$ ipython --no-banner

In [1]: import numpy as np

In [2]: np.set_printoptions(precision=1, suppress=True, linewidth=120)

In [3]: feats = np.loadtxt("layer3.csv", delimiter=",")

In [4]: feats.round(1) + 0
Out[4]: 
array([[ 0.8,  0. ,  0. ,  0.2, -0.1, -0.3, -0.1,  0. ,  0. ,  0. ],
       [ 0. ,  1. ,  0. , -0.1, -0.1, -0.1,  0. , -0.1,  0. ,  0. ],
       [ 0. ,  0. ,  1. ,  0. ,  0. ,  0. ,  0. ,  0. ,  0. ,  0. ],
       [ 0.2, -0.1,  0. ,  0.3, -0.1,  0.1,  0.2, -0.3, -0.1,  0. ],
       [-0.1, -0.1,  0. , -0.1,  0.9, -0.3,  0. , -0.1, -0.1,  0. ],
       [-0.3, -0.1,  0. ,  0.1, -0.3,  0.3,  0. , -0.2, -0.1,  0.1],
       [-0.1,  0. ,  0. ,  0.2,  0. ,  0. ,  1. ,  0.1,  0. ,  0. ],
       [ 0. , -0.1,  0. , -0.3, -0.1, -0.2,  0.1,  0.8, -0.1,  0. ],
       [ 0. ,  0. ,  0. , -0.1, -0.1, -0.1,  0. , -0.1,  1. ,  0. ],
       [ 0. ,  0. ,  0. ,  0. ,  0. ,  0.1,  0. ,  0. ,  0. ,  1. ]])

In [5]: # a projection of rank 8

In [6]: x0 = np.array([2, 3, 1, 3, 1, 1, 3, 0, 1, 3])

In [7]: feats @ feats @ x0
Out[7]: array([ 2. ,  2.5,  1. ,  1.3,  0.1, -0.3,  3.4, -1.2,  0.5,  3.2])

In [8]: round(float((x0 - feats @ x0) @ (feats @ x0)), 1)
Out[8]: 0.0

In [9]: blk = np.stack([feats, 4 * feats, feats[::-1]])

In [10]: np.linalg.matrix_rank(blk)
Out[10]: array([8, 8, 8])

In [11]: (blk @ feats.T).shape
Out[11]: (3, 10, 10)

In [12]: np.round(np.linalg.det(blk), 1) + 0
Out[12]: array([0., 0., 0.])

In [13]: np.linalg.norm(blk, axis=(1, 2))
Out[13]: array([ 2.8, 11.3,  2.8])

In [14]: blk.shape
Out[14]: (3, 10, 10)

In [15]: rk = np.linalg.matrix_rank(feats)

In [16]: print(rk)
8

In [17]: ns = np.linalg.svd(feats)[2][rk:].T

In [18]: np.round(feats @ ns, 1) + 0
Out[18]: 
array([[0., 0.],
       [0., 0.],
       [0., 0.],
       [0., 0.],
       [0., 0.],
       [0., 0.],
       [0., 0.],
       [0., 0.],
       [0., 0.],
       [0., 0.]])

In [19]: np.round(ns @ ns.T, 1) + 0
Out[19]: 
array([[ 0.2,  0. ,  0. , -0.2,  0.1,  0.3,  0.1,  0. ,  0. ,  0. ],
       [ 0. ,  0. ,  0. ,  0.1,  0.1,  0.1,  0. ,  0.1,  0. ,  0. ],
       [ 0. ,  0. ,  0. ,  0. ,  0. ,  0. ,  0. ,  0. ,  0. ,  0. ],
       [-0.2,  0.1,  0. ,  0.7,  0.1, -0.1, -0.2,  0.3,  0.1,  0. ],
       [ 0.1,  0.1,  0. ,  0.1,  0.1,  0.3,  0. ,  0.1,  0.1,  0. ],
       [ 0.3,  0.1,  0. , -0.1,  0.3,  0.7,  0. ,  0.2,  0.1, -0.1],
       [ 0.1,  0. ,  0. , -0.2,  0. ,  0. ,  0. , -0.1,  0. ,  0. ],
       [ 0. ,  0.1,  0. ,  0.3,  0.1,  0.2, -0.1,  0.2,  0.1,  0. ],
       [ 0. ,  0. ,  0. ,  0.1,  0.1,  0.1,  0. ,  0.1,  0. ,  0. ],
       [ 0. ,  0. ,  0. ,  0. ,  0. , -0.1,  0. ,  0. ,  0. ,  0. ]])

In [20]: print([int(np.linalg.matrix_rank(feats[:, :j + 1])) for j in range(10)])
[1, 2, 3, 4, 5, 6, 7, 8, 8, 8]

In [21]: print(np.linalg.matrix_rank(feats.T @ feats), np.linalg.matrix_rank(feats @ feats.T))
8 8

In [22]: print([int(np.linalg.matrix_rank(feats[:i])) for i in range(1, len(feats) + 1)])
[1, 2, 3, 4, 5, 6, 7, 8, 8, 8]

In [23]: np.allclose(feats @ ns, 0)
Out[23]: True

In [24]: t = np.radians(120)

In [25]: R = np.eye(10)

In [26]: R[7, 7] = R[9, 9] = np.cos(t)

In [27]: R[7, 9], R[9, 7] = -np.sin(t), np.sin(t)

In [28]: print(R)
[[ 1.   0.   0.   0.   0.   0.   0.   0.   0.   0. ]
 [ 0.   1.   0.   0.   0.   0.   0.   0.   0.   0. ]
 [ 0.   0.   1.   0.   0.   0.   0.   0.   0.   0. ]
 [ 0.   0.   0.   1.   0.   0.   0.   0.   0.   0. ]
 [ 0.   0.   0.   0.   1.   0.   0.   0.   0.   0. ]
 [ 0.   0.   0.   0.   0.   1.   0.   0.   0.   0. ]
 [ 0.   0.   0.   0.   0.   0.   1.   0.   0.   0. ]
 [ 0.   0.   0.   0.   0.   0.   0.  -0.5  0.  -0.9]
 [ 0.   0.   0.   0.   0.   0.   0.   0.   1.   0. ]
 [ 0.   0.   0.   0.   0.   0.   0.   0.9  0.  -0.5]]

In [29]: other = feats @ R.T

In [30]: other.round(1) + 0
Out[30]: 
array([[ 0.8,  0. ,  0. ,  0.2, -0.1, -0.3, -0.1,  0. ,  0. ,  0. ],
       [ 0. ,  1. ,  0. , -0.1, -0.1, -0.1,  0. ,  0. ,  0. , -0.1],
       [ 0. ,  0. ,  1. ,  0. ,  0. ,  0. ,  0. ,  0. ,  0. ,  0. ],
       [ 0.2, -0.1,  0. ,  0.3, -0.1,  0.1,  0.2,  0.2, -0.1, -0.3],
       [-0.1, -0.1,  0. , -0.1,  0.9, -0.3,  0. ,  0. , -0.1, -0.1],
       [-0.3, -0.1,  0. ,  0.1, -0.3,  0.3,  0. ,  0. , -0.1, -0.2],
       [-0.1,  0. ,  0. ,  0.2,  0. ,  0. ,  1. ,  0. ,  0. ,  0.1],
       [ 0. , -0.1,  0. , -0.3, -0.1, -0.2,  0.1, -0.4, -0.1,  0.7],
       [ 0. ,  0. ,  0. , -0.1, -0.1, -0.1,  0. ,  0. ,  1. , -0.1],
       [ 0. ,  0. ,  0. ,  0. ,  0. ,  0.1,  0. , -0.9,  0. , -0.5]])

In [31]: print(round(np.linalg.det(R), 1), np.trace(R))
1.0 7.0

In [32]: np.round(np.linalg.svd(feats, compute_uv=False), 1) + 0, np.round(np.linalg.svd(other, compute_uv=False), 1) + 0
Out[32]: 
(array([1., 1., 1., 1., 1., 1., 1., 1., 0., 0.]),
 array([1., 1., 1., 1., 1., 1., 1., 1., 0., 0.]))

In [33]: np.allclose(feats @ feats.T, other @ other.T)
Out[33]: True

In [34]: rng = np.random.default_rng(30)

In [35]: arr = np.eye(4, dtype=int)[rng.permutation(4)] * np.array([-2, 2, 2, 0])

In [36]: arr
Out[36]: 
array([[-2,  0,  0,  0],
       [ 0,  2,  0,  0],
       [ 0,  0,  0,  0],
       [ 0,  0,  2,  0]])

In [37]: idx = rng.permutation(4)

In [38]: idx
Out[38]: array([1, 2, 0, 3])

In [39]: other = arr[idx][:, idx]

In [40]: np.allclose(other, arr)
Out[40]: False

In [41]: np.diag(other)
Out[41]: array([ 2,  0, -2,  0])

In [42]: other
Out[42]: 
array([[ 2,  0,  0,  0],
       [ 0,  0,  0,  0],
       [ 0,  0, -2,  0],
       [ 0,  2,  0,  0]])

In [43]: print(np.linalg.lstsq(feats[:-1].T, feats[-1])[2])
8

In [44]: print(np.round(feats @ np.linalg.pinv(feats) @ feats, 1) + 0)
[[ 0.8  0.   0.   0.2 -0.1 -0.3 -0.1  0.   0.   0. ]
 [ 0.   1.   0.  -0.1 -0.1 -0.1  0.  -0.1  0.   0. ]
 [ 0.   0.   1.   0.   0.   0.   0.   0.   0.   0. ]
 [ 0.2 -0.1  0.   0.3 -0.1  0.1  0.2 -0.3 -0.1  0. ]
 [-0.1 -0.1  0.  -0.1  0.9 -0.3  0.  -0.1 -0.1  0. ]
 [-0.3 -0.1  0.   0.1 -0.3  0.3  0.  -0.2 -0.1  0.1]
 [-0.1  0.   0.   0.2  0.   0.   1.   0.1  0.   0. ]
 [ 0.  -0.1  0.  -0.3 -0.1 -0.2  0.1  0.8 -0.1  0. ]
 [ 0.   0.   0.  -0.1 -0.1 -0.1  0.  -0.1  1.   0. ]
 [ 0.   0.   0.   0.   0.   0.1  0.   0.   0.   1. ]]

In [45]: print(np.abs(np.diag(np.linalg.qr(feats)[1])) > 1e-9)
[ True  True  True  True  True  True  True  True False False]

In [46]: print(np.linalg.pinv(arr))
[[-0.5  0.   0.   0. ]
 [ 0.   0.5  0.   0. ]
 [ 0.   0.   0.   0.5]
 [ 0.   0.   0.   0. ]]

In [47]: np.linalg.matrix_rank(arr, rtol=0.1)
Out[47]: np.int64(3)

In [48]: np.linalg.matrix_rank(arr - arr[0, 0] * np.eye(4))
Out[48]: np.int64(3)

In [49]: np.prod(np.diag(arr)), round(np.linalg.det(arr), 1)
Out[49]: (np.int64(0), np.float64(0.0))

In [50]: arr @ arr
Out[50]: 
array([[4, 0, 0, 0],
       [0, 4, 0, 0],
       [0, 0, 0, 0],
       [0, 0, 0, 0]])

In [51]: F, _ = np.linalg.qr(np.array([[0.0, -2.4, -0.5, 0.1, 1.8, -0.1, -0.6, 0.2],
    ...:     [-0.7, 1.1, 0.4, -0.5, -0.2, 0.3, 1.3, 1.1],
    ...:     [-1.1, 0.8, 0.5, -0.9, -3.2, 0.9, -0.1, -0.8],
    ...:     [0.2, 1.3, -1.1, 0.0, -2.2, -1.1, 0.5, 1.6],
    ...:     [1.0, -0.8, 0.4, -0.2, -0.7, -0.7, 0.9, -1.1],
    ...:     [1.6, -1.4, 1.4, 0.4, -0.2, 0.4, -0.2, 0.2],
    ...:     [0.7, -1.4, -0.6, -1.0, 0.5, -0.8, 1.2, 1.2],
    ...:     [-0.1, -0.8, 1.9, 0.3, 1.3, -0.1, 1.0, -0.4]]))

In [52]: F.round(1) + 0
Out[52]: 
array([[ 0. , -0.8,  0.3,  0.2,  0.3,  0.1,  0.4,  0. ],
       [ 0.3,  0.1, -0.2, -0.3, -0.4,  0. ,  0.8, -0.1],
       [ 0.5, -0.1, -0.2, -0.5,  0.7, -0.1, -0.1,  0. ],
       [-0.1,  0.5,  0.3,  0. ,  0.4,  0.6,  0.3,  0.4],
       [-0.4,  0. , -0.1, -0.3,  0.2,  0.3,  0.1, -0.8],
       [-0.7,  0. , -0.4,  0. ,  0.3, -0.4,  0.3,  0.3],
       [-0.3, -0.2,  0.3, -0.7, -0.3,  0.1, -0.2,  0.3],
       [ 0. , -0.3, -0.6,  0.1, -0.1,  0.6, -0.1,  0.2]])

In [53]: np.argsort(-np.linalg.norm(feats, axis=0).round(6), kind="stable")[:3]
Out[53]: array([2, 9, 1])

In [54]: np.round(np.linalg.pinv(F), 1) + 0
Out[54]: 
array([[ 0. ,  0.3,  0.5, -0.1, -0.4, -0.7, -0.3,  0. ],
       [-0.8,  0.1, -0.1,  0.5,  0. ,  0. , -0.2, -0.3],
       [ 0.3, -0.2, -0.2,  0.3, -0.1, -0.4,  0.3, -0.6],
       [ 0.2, -0.3, -0.5,  0. , -0.3,  0. , -0.7,  0.1],
       [ 0.3, -0.4,  0.7,  0.4,  0.2,  0.3, -0.3, -0.1],
       [ 0.1,  0. , -0.1,  0.6,  0.3, -0.4,  0.1,  0.6],
       [ 0.4,  0.8, -0.1,  0.3,  0.1,  0.3, -0.2, -0.1],
       [ 0. , -0.1,  0. ,  0.4, -0.8,  0.3,  0.3,  0.2]])

In [55]: np.linalg.svd(F, compute_uv=False)
Out[55]: array([1., 1., 1., 1., 1., 1., 1., 1.])

In [56]: x0 = np.array([2, 0, 1, -2, 3, 2, -3, 2])

In [57]: y = F @ x0

In [58]: beta, lr = np.zeros(8), 1 / np.linalg.norm(F, 2) ** 2

In [59]: for i in range(50):
    ...:     beta -= lr * F.T @ (F @ beta - y)
    ...:     if i % 10 == 0: print(i, round(np.linalg.norm(F @ beta - y), 1))
    ...: 
0 0.0
10 0.0
20 0.0
30 0.0
40 0.0

In [60]: beta.round(1) + 0
Out[60]: array([ 2.,  0.,  1., -2.,  3.,  2., -3.,  2.])

In [61]: round(float(np.linalg.cond(F)), 1)
Out[61]: 1.0

In [62]: Q, V = np.linalg.qr(F[:, :2])[0], np.linalg.qr(F[:, 2:])[0]

In [63]: s = np.linalg.svd(Q.T @ V, compute_uv=False)

In [64]: round(float(np.linalg.norm(Q @ Q.T - V @ V.T, 2)), 1)
Out[64]: 1.0

In [65]: np.degrees(np.arccos(s.clip(0, 1)))
Out[65]: array([90., 90.])

In [66]: u = np.array([0, 1])

In [67]: print(np.round(np.array([np.convolve(row, u, "same") for row in F]), 1) + 0)
[[ 0.   0.  -0.8  0.3  0.2  0.3  0.1  0.4]
 [ 0.   0.3  0.1 -0.2 -0.3 -0.4  0.   0.8]
 [ 0.   0.5 -0.1 -0.2 -0.5  0.7 -0.1 -0.1]
 [ 0.  -0.1  0.5  0.3  0.   0.4  0.6  0.3]
 [ 0.  -0.4  0.  -0.1 -0.3  0.2  0.3  0.1]
 [ 0.  -0.7  0.  -0.4  0.   0.3 -0.4  0.3]
 [ 0.  -0.3 -0.2  0.3 -0.7 -0.3  0.1 -0.2]
 [ 0.   0.  -0.3 -0.6  0.1 -0.1  0.6 -0.1]]

In [68]: np.polyval(u, F[6])
Out[68]: array([1., 1., 1., 1., 1., 1., 1., 1.])

In [69]: np.round(np.correlate(F[6], F[4], "full"), 1) + 0
Out[69]: array([ 0.2,  0.2, -0.3,  0.4,  0.4, -0.2, -0.1,  0. ,  0.2, -0.1,  0.4,  0.1, -0.1,  0.1, -0.1])

In [70]: np.convolve(F[6], u)
Out[70]: array([ 0. , -0.3, -0.2,  0.3, -0.7, -0.3,  0.1, -0.2,  0.3])

In [71]: basis = np.array([[1.0, -1.1, -0.4, 0.8, -1.8, -1.3, 0.3, -0.2],
    ...:     [-0.4, 2.2, -1.2, 0.9, -0.7, 0.8, -1.4, 0.8]])

In [72]: A = np.array([[5, -4],
    ...:     [2, 1],
    ...:     [-4, 4],
    ...:     [3, 4],
    ...:     [1, 0],
    ...:     [-3, -3],
    ...:     [2, -4],
    ...:     [2, -1],
    ...:     [-2, 1],
    ...:     [-5, -1],
    ...:     [0, 5],
    ...:     [1, 5],
    ...:     [0, 0],
    ...:     [-3, 2],
    ...:     [-5, 3],
    ...:     [-2, 5],
    ...:     [5, 1],
    ...:     [1, -3],
    ...:     [0, -1],
    ...:     [2, 0],
    ...:     [-2, 5],
    ...:     [5, -1],
    ...:     [2, -1],
    ...:     [2, 5],
    ...:     [-1, -2],
    ...:     [-5, -5],
    ...:     [3, -2],
    ...:     [4, 0],
    ...:     [-1, -4]]) @ basis + 0.3 * rng.normal(size=(29, 8))

In [73]: A.round(1) + 0
Out[73]: 
array([[  6.5, -13.6,   2.5,   0.8,  -6.2,  -9.4,   7.1,  -4.1],
       [  1.7,   0. ,  -1.8,   2.6,  -3.9,  -1.3,  -0.8,   0.3],
       [ -5.5,  12.7,  -3.1,   0.2,   4.2,   7.9,  -6.9,   4.2],
       [  1.2,   5.2,  -6.2,   6. ,  -8.5,  -0.9,  -5. ,   2.6],
       [  1.5,  -1.1,   0.2,   0.6,  -2.1,  -1.4,   0.3,  -0.1],
       [ -1.7,  -3.4,   5.1,  -5.1,   7.7,   1.6,   3.4,  -1.7],
       [  3.4, -10.8,   4.2,  -2.1,   0. ,  -5.8,   5.8,  -4.1],
       [  2.1,  -5.1,   0.5,   0.4,  -2.8,  -3.8,   2.1,  -0.9],
       [ -2.2,   3.9,  -0.4,  -0.8,   3.3,   3.5,  -1.4,   1.3],
       [ -4.9,   3. ,   3.6,  -5.2,   9.8,   6.4,  -0.1,  -0.1],
       [ -1.7,  11.1,  -6.3,   4.7,  -3.4,   4.2,  -7.2,   4.4],
       [ -1.1,  10.3,  -6.7,   5.4,  -5.2,   2.3,  -7.3,   3.6],
       [ -0.2,  -0.2,   0. ,   0.7,   0.1,   0.5,   0.1,   0.3],
       [ -3.6,   7.7,  -1. ,   0.1,   3.5,   5.6,  -3.5,   1.8],
       [ -6. ,  12.2,  -1.2,  -1.1,   6.9,   9. ,  -6.3,   4. ],
       [ -3.9,  12.8,  -5.5,   2.8,  -0.1,   6.7,  -7.8,   4.6],
       [  4.5,  -3.3,  -3.6,   4.7,  -9.7,  -6. ,   0. ,  -0.3],
       [  1.7,  -7.4,   2.8,  -1.4,   0.6,  -3.6,   4.5,  -2.9],
       [  0.9,  -1.6,   1. ,  -0.4,   1. ,  -0.5,   1.6,  -0.9],
       [  2. ,  -2.1,  -0.4,   1.2,  -3.5,  -2.9,   0.6,  -0.5],
       [ -4.2,  13.4,  -5. ,   2.5,  -0.1,   6.7,  -7.8,   4.5],
       [  4.6,  -7.8,  -0.9,   3.2,  -7.6,  -7.4,   2.8,  -1.4],
       [  2.4,  -3.9,   0.6,   0.2,  -2.8,  -2.9,   2.1,  -1.1],
       [  0.1,   8.8,  -6.4,   6.3,  -7. ,   2.1,  -6.8,   3.4],
       [ -0.3,  -3.4,   2.3,  -1.8,   3.2,  -0.1,   2.5,  -1.8],
       [ -2.3,  -5.5,   8. ,  -8.5,  12.6,   2.9,   5.5,  -4. ],
       [  3.6,  -8. ,   1.4,   0.5,  -3.9,  -5.4,   3.5,  -2. ],
       [  3.9,  -4.8,  -2.1,   2.9,  -8. ,  -5.2,   1.3,  -1.2],
       [ -0.1,  -8.1,   5.5,  -4.5,   4.6,  -1.8,   5.3,  -3.1]])

In [74]: G = np.cov(A, rowvar=False)

In [75]: np.corrcoef(A.T)
Out[75]: 
array([[ 1. , -0.8,  0.1,  0.3, -0.7, -1. ,  0.6, -0.6],
       [-0.8,  1. , -0.7,  0.4,  0.1,  0.9, -1. ,  1. ],
       [ 0.1, -0.7,  1. , -0.9,  0.6, -0.3,  0.9, -0.8],
       [ 0.3,  0.4, -0.9,  1. , -0.9, -0.1, -0.6,  0.6],
       [-0.7,  0.1,  0.6, -0.9,  1. ,  0.6,  0.1, -0.1],
       [-1. ,  0.9, -0.3, -0.1,  0.6,  1. , -0.7,  0.7],
       [ 0.6, -1. ,  0.9, -0.6,  0.1, -0.7,  1. , -1. ],
       [-0.6,  1. , -0.8,  0.6, -0.1,  0.7, -1. ,  1. ]])

In [76]: np.argsort(-A.std(axis=0).round(6), kind="stable")
Out[76]: array([1, 4, 5, 6, 2, 3, 0, 7])

In [77]: np.round(np.corrcoef(A[:, 3], A[:, 6])[0, 1], 1)
Out[77]: np.float64(-0.6)

In [78]: print(np.argwhere(np.triu(np.abs(np.corrcoef(A.T)) > 0.8, 1)))
[[0 5]
 [1 5]
 [1 6]
 [1 7]
 [2 3]
 [2 6]
 [2 7]
 [3 4]
 [6 7]]
